$ ipython --no-banner

In [1]: import numpy as np

In [2]: np.set_printoptions(precision=2, suppress=True, linewidth=200, legacy="1.25")

In [3]: mat = np.array([[0.31, -0.29, -0.61], [-0.9, 0.72, 0.45], [1.14, -0.84, 0.21]])

In [4]: print(mat)
[[ 0.31 -0.29 -0.61]
 [-0.9   0.72  0.45]
 [ 1.14 -0.84  0.21]]

In [5]: print(np.linalg.matrix_rank(mat, rtol=0.1))
2

In [6]: print(np.round(np.linalg.norm(mat, 2) / np.linalg.norm(mat), 2))
0.93

In [7]: print(np.linalg.cond(mat) > 100)
True

In [8]: print(np.argsort(-np.linalg.norm(mat, axis=0).round(6), kind="stable")[:3])
[0 1 2]

In [9]: left, sig, VT = np.linalg.svd(mat, full_matrices=False)

In [10]: print(np.allclose(left * sig @ VT, mat))
True

In [11]: print(np.round(VT @ VT.T, 2) + 0)
[[1. 0. 0.]
 [0. 1. 0.]
 [0. 0. 1.]]

In [12]: print((sig > 1e-8).sum())
2

In [13]: print(np.round(sig / sig[0], 2) + 0)
[1.   0.39 0.  ]

In [14]: print(round(float(np.sqrt((sig ** 2).sum())), 2), np.round(np.linalg.norm(mat), 2))
2.03 2.03

In [15]: rng = np.random.default_rng(5429)

In [16]: M = np.triu(rng.random((2, 2)) < 1.2, 1).astype(int)

In [17]: M = M + M.T

In [18]: print(M)
[[0 1]
 [1 0]]

In [19]: lab = rng.permutation(2)

In [20]: print(lab)
[1 0]

In [21]: A2 = M[lab][:, lab]

In [22]: print(np.diag(A2))
[0 0]

In [23]: print(A2)
[[0 1]
 [1 0]]

In [24]: print(np.trace(A2))
0

In [25]: left, sig, VT = np.linalg.svd(mat)

In [26]: print(sig.round(2) + 0)
[1.89 0.74 0.  ]

In [27]: A2 = left[:, :2] @ np.diag(sig[:2]) @ VT[:2]

In [28]: print(np.linalg.matrix_rank(mat, rtol=0.05))
2

In [29]: print(np.round(np.abs(mat - A2).max(), 2))
0.0

In [30]: x = np.array([2, 0])

In [31]: print(2 - np.linalg.matrix_rank(M - np.eye(2), tol=1e-8))
1

In [32]: print(M.T @ (M @ x))
[2 0]

In [33]: x = np.array([0, 2])

In [34]: h = np.maximum(M @ x, 0)

In [35]: print(np.flatnonzero(h > 1e-9))
[0]

In [36]: print(np.maximum(M @ (3 * x), 0))
[6 0]

In [37]: arr = np.eye(3, dtype=int)[rng.permutation(3)] * np.array([3, 3, 0])

In [38]: print(arr)
[[0 3 0]
 [0 0 0]
 [3 0 0]]

In [39]: print(arr @ arr)
[[0 0 0]
 [0 0 0]
 [0 9 0]]

In [40]: print(np.sort(np.abs(np.linalg.eigvals(arr))))
[0. 0. 0.]

In [41]: np.linalg.determinant(arr)
AttributeError: module 'numpy.linalg' has no attribute 'determinant'


In [42]: print(np.linalg.matrix_power(arr, 2))
[[0 0 0]
 [0 0 0]
 [0 9 0]]

In [43]: print(round(float(np.linalg.det(arr)), 2))
0.0

In [44]: r = np.linalg.matrix_rank(arr)

In [45]: print(r)
2

In [46]: N = np.linalg.svd(arr)[2][r:].T

In [47]: print(N[:, 0] / N[np.abs(N[:, 0]).round(6).argmax(), 0])
[0. 0. 1.]

In [48]: print([int(np.linalg.matrix_rank(arr[:, :j + 1])) for j in range(3)])
[1, 2, 2]

In [49]: print(np.linalg.matrix_rank(arr.T @ arr), np.linalg.matrix_rank(arr @ arr.T))
2 2

In [50]: print(arr @ N)
[[0.]
 [0.]
 [0.]]

In [51]: print(N @ N.T)
[[0. 0. 0.]
 [0. 0. 0.]
 [0. 0. 1.]]

In [52]: left, sig, VT = np.linalg.svd(arr)

In [53]: print(np.argmax(sig[:-1] / (sig[1:] + 1e-6)) + 1)
2

In [54]: print(sig)
[3. 3. 0.]

In [55]: A2 = left[:, :2] @ np.diag(sig[:2]) @ VT[:2]

In [56]: print(np.round(np.linalg.norm(arr - A2, 2), 2), sig[2])
0.0 0.0

In [57]: print(np.linalg.matrix_rank(A2))
2

In [58]: print(np.linalg.matrix_rank(arr, rtol=0.05))
2

In [59]: X = np.array([[1.1, -0.2, -1.1], [-2.1, -0.7, 1.1], [1.7, 0.0, -0.5]])

In [60]: left, sig, VT = np.linalg.svd(X, full_matrices=False)

In [61]: print(sig)
[3.32 0.67 0.49]

In [62]: print(np.cumsum(sig ** 2) / np.sum(sig ** 2))
[0.94 0.98 1.  ]

In [63]: print(np.round(left.T @ X @ VT.T, 2) + 0)
[[3.32 0.   0.  ]
 [0.   0.67 0.  ]
 [0.   0.   0.49]]

In [64]: print(round(float(np.sqrt((sig ** 2).sum())), 2), np.round(np.linalg.norm(X), 2))
3.42 3.42

In [65]: print(np.round(left.T @ left, 2) + 0)
[[1. 0. 0.]
 [0. 1. 0.]
 [0. 0. 1.]]

In [66]: print(np.round(VT @ VT.T, 2) + 0)
[[1. 0. 0.]
 [0. 1. 0.]
 [0. 0. 1.]]

In [67]: hat = np.triu(np.array([[1, -2, 2], [-1, -2, -1], [-2, 2, -1]]), 1) + np.eye(3)

In [68]: A2 = hat @ X @ np.linalg.inv(hat)

In [69]: print(round(np.trace(A2), 2), round(np.trace(X), 2))
-0.1 -0.1

In [70]: print(A2)
[[ 8.7 18.6 -3.1]
 [-3.8 -8.3  0.9]
 [ 1.7  3.4 -0.5]]

In [71]: print(round(float(np.linalg.det(A2)), 2))
-1.09

In [72]: f, r1 = X[1], X[2]

In [73]: print(f @ f)
6.11

In [74]: p = (f @ r1) / (f @ f) * f

In [75]: print(np.outer(f, r1))
[[-3.57 -0.    1.05]
 [-1.19 -0.    0.35]
 [ 1.87  0.   -0.55]]

In [76]: print(round(float(np.linalg.norm(f + r1) ** 2 + np.linalg.norm(f - r1) ** 2), 2))
18.5

In [77]: lab = rng.permutation(3)

In [78]: A2 = X[:, lab] * rng.choice([-1, 1], 3)

In [79]: print(A2)
[[ 1.1 -0.2 -1.1]
 [-1.1 -0.7  2.1]
 [ 0.5  0.  -1.7]]

In [80]: left, _, VT = np.linalg.svd(X.T @ A2)

In [81]: print(np.round(np.linalg.lstsq(X, A2)[0], 2) + 0)
[[ 0.  0. -1.]
 [ 0.  1.  0.]
 [-1.  0.  0.]]

In [82]: print(np.round(left @ VT, 2) + 0)
[[ 0.  0. -1.]
 [ 0.  1.  0.]
 [-1.  0.  0.]]
